$ python3 -q
>>> import numpy as np
>>> np.set_printoptions(precision=3, suppress=True, linewidth=100)
>>> tidy = lambda a: np.round(a, 3) + 0
>>> A = np.loadtxt("a.csv", delimiter=",")
>>> A
array([[ 3.,  2.,  1.,  3.,  0.,  3.,  0., -4., -2.],
       [ 2.,  0.,  0.,  2.,  3.,  1.,  3., -3.,  2.],
       [ 1.,  0.,  0.,  3.,  0.,  3.,  0.,  4.,  5.],
       [ 1.,  2.,  0.,  3.,  1.,  0.,  1.,  3.,  0.],
       [ 2.,  1.,  0.,  2.,  3.,  3.,  2., -1., -2.],
       [ 0.,  3.,  1.,  3.,  1.,  1.,  1., -3., -1.],
       [ 1.,  3.,  2.,  3.,  1.,  2.,  1.,  4.,  4.],
       [ 0.,  0.,  0.,  0.,  0.,  0.,  0., -2.,  2.],
       [ 0.,  0.,  0.,  0.,  0.,  0.,  0.,  0., -3.]])
>>> rng = np.random.default_rng(954112)
>>> lab = rng.permutation(9)
>>> lab
array([3, 2, 8, 5, 1, 6, 4, 0, 7])
>>> Y = A[lab][:, lab]
>>> tidy(np.sort(np.abs(np.linalg.eigvals(Y))))
array([ 0.64 ,  0.64 ,  1.992,  1.992,  2.   ,  2.099,  2.452,  3.   , 10.534])
>>> np.allclose(Y, A)
False
>>> X = np.loadtxt("dump.csv", delimiter=",")
>>> X
array([[2., 0., 3., 3., 1., 1., 2., 0., 0., 3.],
       [0., 3., 1., 3., 1., 0., 1., 3., 0., 3.],
       [3., 1., 0., 1., 0., 2., 1., 3., 2., 0.],
       [2., 0., 3., 1., 0., 3., 2., 3., 0., 3.],
       [3., 0., 1., 1., 1., 0., 0., 3., 2., 0.],
       [1., 3., 3., 0., 3., 0., 0., 1., 3., 3.],
       [0., 3., 0., 1., 0., 1., 2., 3., 2., 0.],
       [0., 0., 2., 1., 1., 1., 0., 1., 0., 2.],
       [0., 1., 0., 2., 2., 1., 0., 2., 2., 0.],
       [1., 2., 1., 3., 1., 2., 1., 3., 2., 0.]])
>>> tidy(np.linalg.matrix_power(X, 4))
array([[3468., 3471., 4216., 4625., 2797., 3540., 2513., 6387., 3518., 4174.],
       [3192., 3237., 4005., 4285., 2645., 3289., 2321., 5872., 3254., 3981.],
       [2524., 2567., 3495., 3535., 2275., 2663., 1924., 4648., 2546., 3546.],
       [3593., 3550., 4595., 4886., 3004., 3714., 2635., 6627., 3581., 4593.],
       [2078., 2049., 2678., 2770., 1775., 2109., 1531., 3663., 2116., 2658.],
       [3519., 3284., 4197., 4432., 2679., 3560., 2472., 6183., 3465., 4035.],
       [2187., 2229., 2945., 3032., 1906., 2322., 1621., 4115., 2196., 2972.],
       [1783., 1662., 2113., 2294., 1381., 1782., 1250., 3164., 1750., 2057.],
       [1937., 1806., 2462., 2528., 1597., 1959., 1382., 3398., 1898., 2427.],
       [3227., 3190., 4216., 4378., 2752., 3339., 2375., 5892., 3222., 4228.]])
>>> (X + X.T) / 2
array([[2. , 0. , 3. , 2.5, 2. , 1. , 1. , 0. , 0. , 2. ],
       [0. , 3. , 1. , 1.5, 0.5, 1.5, 2. , 1.5, 0.5, 2.5],
       [3. , 1. , 0. , 2. , 0.5, 2.5, 0.5, 2.5, 1. , 0.5],
       [2.5, 1.5, 2. , 1. , 0.5, 1.5, 1.5, 2. , 1. , 3. ],
       [2. , 0.5, 0.5, 0.5, 1. , 1.5, 0. , 2. , 2. , 0.5],
       [1. , 1.5, 2.5, 1.5, 1.5, 0. , 0.5, 1. , 2. , 2.5],
       [1. , 2. , 0.5, 1.5, 0. , 0.5, 2. , 1.5, 1. , 0.5],
       [0. , 1.5, 2.5, 2. , 2. , 1. , 1.5, 1. , 1. , 2.5],
       [0. , 0.5, 1. , 1. , 2. , 2. , 1. , 1. , 2. , 1. ],
       [2. , 2.5, 0.5, 3. , 0.5, 2.5, 0.5, 2.5, 1. , 0. ]])
>>> X @ X
array([[26., 18., 22., 24.,  9., 25., 20., 37., 21., 18.],
       [15., 19., 22., 27., 10., 21., 15., 39., 12., 24.],
       [10., 14., 25., 21., 17., 12., 11., 18., 12., 27.],
       [21., 24., 27., 24., 17., 22., 16., 33., 25., 24.],
       [14.,  3., 19., 19., 11., 13.,  9., 16.,  8., 18.],
       [23., 21., 14., 34., 17., 17., 11., 43., 24., 14.],
       [ 3., 20., 15., 19., 13., 10.,  9., 26., 11., 21.],
       [14.,  9., 11., 11.,  7., 12.,  6., 20., 13.,  8.],
       [11.,  8., 16., 13., 12., 10.,  5., 22., 11., 16.],
       [16., 18., 27., 22., 17., 18., 13., 33., 16., 30.]])
>>> np.trace(X)
np.float64(12.0)
>>> np.allclose(X @ X.T, X.T @ X)
False
>>> tidy(np.abs(np.linalg.eigvals(X)).max())
np.float64(13.243)
>>> np.linalg.determinant(X)
Traceback (most recent call last):
  File "<python-input-19>", line 1, in <module>
    np.linalg.determinant(X)
    ^^^^^^^^^^^^^^^^^^^^^
AttributeError: module 'numpy.linalg' has no attribute 'determinant'
>>> def softmax(z):
...     e = np.exp(z - z.max(axis=-1, keepdims=True))
...     return e / e.sum(axis=-1, keepdims=True)
... 
>>> tidy(softmax(10 * X[1]))
array([0.  , 0.25, 0.  , 0.25, 0.  , 0.  , 0.  , 0.25, 0.  , 0.25])
>>> att = X @ X.T / np.sqrt(10)
>>> tidy(softmax(att)[1] @ X)
array([0.091, 2.904, 1.081, 2.892, 1.021, 0.104, 1.007, 2.932, 0.12 , 2.914])
>>> softmax(att).round(6).argmax(axis=1)
array([0, 1, 2, 3, 4, 5, 6, 3, 9, 9])
>>> np.abs(X).max()
np.float64(3.0)
>>> np.count_nonzero(X)
np.int64(68)
>>> np.unravel_index(np.abs(X).argmax(), X.shape)
(np.int64(0), np.int64(2))
>>> X.mean(axis=0)
array([1.2, 1.3, 1.4, 1.6, 1. , 1.1, 0.9, 2.2, 1.3, 1.4])
>>> Y = X / np.sqrt((X ** 2).mean(axis=1, keepdims=True))
>>> tidy(X - X.mean(axis=1, keepdims=True))
array([[ 0.5, -1.5,  1.5,  1.5, -0.5, -0.5,  0.5, -1.5, -1.5,  1.5],
       [-1.5,  1.5, -0.5,  1.5, -0.5, -1.5, -0.5,  1.5, -1.5,  1.5],
       [ 1.7, -0.3, -1.3, -0.3, -1.3,  0.7, -0.3,  1.7,  0.7, -1.3],
       [ 0.3, -1.7,  1.3, -0.7, -1.7,  1.3,  0.3,  1.3, -1.7,  1.3],
       [ 1.9, -1.1, -0.1, -0.1, -0.1, -1.1, -1.1,  1.9,  0.9, -1.1],
       [-0.7,  1.3,  1.3, -1.7,  1.3, -1.7, -1.7, -0.7,  1.3,  1.3],
       [-1.2,  1.8, -1.2, -0.2, -1.2, -0.2,  0.8,  1.8,  0.8, -1.2],
       [-0.8, -0.8,  1.2,  0.2,  0.2,  0.2, -0.8,  0.2, -0.8,  1.2],
       [-1. ,  0. , -1. ,  1. ,  1. ,  0. , -1. ,  1. ,  1. , -1. ],
       [-0.6,  0.4, -0.6,  1.4, -0.6,  0.4, -0.6,  1.4,  0.4, -1.6]])
>>> tidy(Y[9])
array([0.542, 1.085, 0.542, 1.627, 0.542, 1.085, 0.542, 1.627, 1.085, 0.   ])
>>> np.linalg.matrix_rank(Y) == np.linalg.matrix_rank(X)
np.True_
>>> M = np.load("w.npy")
>>> M
array([[ 0.,  0.,  0.,  0.,  0.,  0.,  0.,  0.,  0.,  0.,  0.,  0.,  0., -1.,  8.],
       [ 0.,  0.,  0.,  0.,  0.,  0.,  0.,  0.,  0.,  0.,  0.,  0.,  0.,  2., -5.],
       [ 0.,  0.,  0.,  0.,  0.,  0.,  0.,  0.,  0.,  0.,  0.,  0.,  0.,  1., -7.],
       [ 0.,  0.,  0.,  0.,  0.,  0.,  0.,  0.,  0.,  0.,  0.,  0.,  0., -6., -5.],
       [ 0.,  0.,  0.,  0.,  0.,  0.,  0.,  0.,  0.,  0.,  0.,  0.,  0.,  9., -2.],
       [ 0.,  0.,  0.,  0.,  0.,  0.,  0.,  0.,  0.,  0.,  0.,  0.,  0., -6.,  3.],
       [ 0.,  0.,  0.,  0.,  0.,  0.,  0.,  0.,  0.,  0.,  0.,  0.,  0., -7.,  2.],
       [ 0.,  0.,  0.,  0.,  0.,  0.,  0.,  0.,  0.,  0.,  0.,  0.,  0., -1.,  0.],
       [ 0.,  0.,  0.,  0.,  0.,  0.,  0.,  0.,  0.,  0.,  0.,  0.,  0.,  1., -9.],
       [ 0.,  0.,  0.,  0.,  0.,  0.,  0.,  0.,  0.,  0.,  0.,  0.,  0.,  5.,  7.],
       [ 0.,  0.,  0.,  0.,  0.,  0.,  0.,  0.,  0.,  0.,  0.,  0.,  0.,  6.,  4.],
       [ 0.,  0.,  0.,  0.,  0.,  0.,  0.,  0.,  0.,  0.,  0.,  0.,  0., -3.,  5.],
       [ 0.,  0.,  0.,  0.,  0.,  0.,  0.,  0.,  0.,  0.,  0.,  0.,  0.,  3., -5.],
       [-1.,  2.,  1., -6.,  9., -6., -7., -1.,  1.,  5.,  6., -3.,  3.,  0.,  0.],
       [ 8., -5., -7., -5., -2.,  3.,  2.,  0., -9.,  7.,  4.,  5., -5.,  0.,  0.]])
>>> np.linalg.cond(M) > 100
np.True_
>>> [round(float(x), 3) for x in np.linalg.svd(M, compute_uv=False)[:3]]
[19.562, 19.562, 16.803]
>>> np.linalg.matrix_rank(M, rtol=0.1)
np.int64(4)
>>> np.argsort(-np.linalg.norm(M, axis=0).round(6), kind="stable")[:3]
array([14, 13,  4])
>>> x = np.array([1, 1, 1, 1, 3, 0, 0, 3, 2, 1, 3, 1, 1, 1, 2])
>>> a = np.maximum(M @ x, 0)
>>> a
array([15.,  0.,  0.,  0.,  5.,  0.,  0.,  0.,  0., 19., 14.,  7.,  0., 45.,  0.])
>>> data = np.loadtxt("layer11.csv", delimiter=",")
>>> data
array([[0., 0., 0., 0., 0., 0., 1., 0., 1., 1., 0., 0., 0.],
       [0., 0., 0., 0., 1., 1., 0., 1., 0., 0., 1., 0., 1.],
       [0., 0., 0., 1., 1., 1., 0., 1., 0., 0., 0., 1., 1.],
       [0., 0., 1., 0., 0., 1., 0., 1., 0., 0., 1., 0., 1.],
       [0., 1., 1., 0., 0., 1., 0., 0., 0., 0., 1., 0., 0.],
       [0., 1., 1., 1., 1., 0., 0., 0., 0., 0., 1., 1., 1.],
       [1., 0., 0., 0., 0., 0., 0., 0., 1., 1., 0., 0., 0.],
       [0., 1., 1., 1., 0., 0., 0., 0., 0., 0., 1., 1., 1.],
       [1., 0., 0., 0., 0., 0., 1., 0., 0., 1., 0., 0., 0.],
       [1., 0., 0., 0., 0., 0., 1., 0., 1., 0., 0., 0., 0.],
       [0., 1., 0., 1., 1., 1., 0., 1., 0., 0., 0., 0., 1.],
       [0., 0., 1., 0., 0., 1., 0., 1., 0., 0., 0., 0., 1.],
       [0., 1., 1., 1., 0., 1., 0., 1., 0., 0., 1., 1., 0.]])
>>> # symmetric
>>> np.trace(data @ data @ data) // 6
np.float64(30.0)
>>> data.sum(axis=0)
array([3., 5., 6., 5., 4., 7., 3., 6., 3., 3., 6., 4., 7.])
>>> np.argwhere(np.triu(data))
array([[ 0,  6],
       [ 0,  8],
       [ 0,  9],
       [ 1,  4],
       [ 1,  5],
       [ 1,  7],
       [ 1, 10],
       [ 1, 12],
       [ 2,  3],
       [ 2,  4],
       [ 2,  5],
       [ 2,  7],
       [ 2, 11],
       [ 2, 12],
       [ 3,  5],
       [ 3,  7],
       [ 3, 10],
       [ 3, 12],
       [ 4,  5],
       [ 4, 10],
       [ 5, 10],
       [ 5, 11],
       [ 5, 12],
       [ 6,  8],
       [ 6,  9],
       [ 7, 10],
       [ 7, 11],
       [ 7, 12],
       [ 8,  9],
       [10, 12],
       [11, 12]])
>>> L = np.diag(data.sum(axis=1)) - data
>>> tidy(np.linalg.eigvalsh(L))
array([0.   , 0.   , 3.314, 4.   , 4.   , 4.   , 4.289, 4.964, 6.449, 6.671, 7.386, 8.275, 8.653])
>>> round(np.linalg.det(L[1:, 1:]))
0
>>> (np.linalg.eigvalsh(L) < 1e-8).sum()
np.int64(2)
>>> L @ np.ones(13)
array([0., 0., 0., 0., 0., 0., 0., 0., 0., 0., 0., 0., 0.])
>>> np.linalg.matrix_rank(L)
np.int64(11)
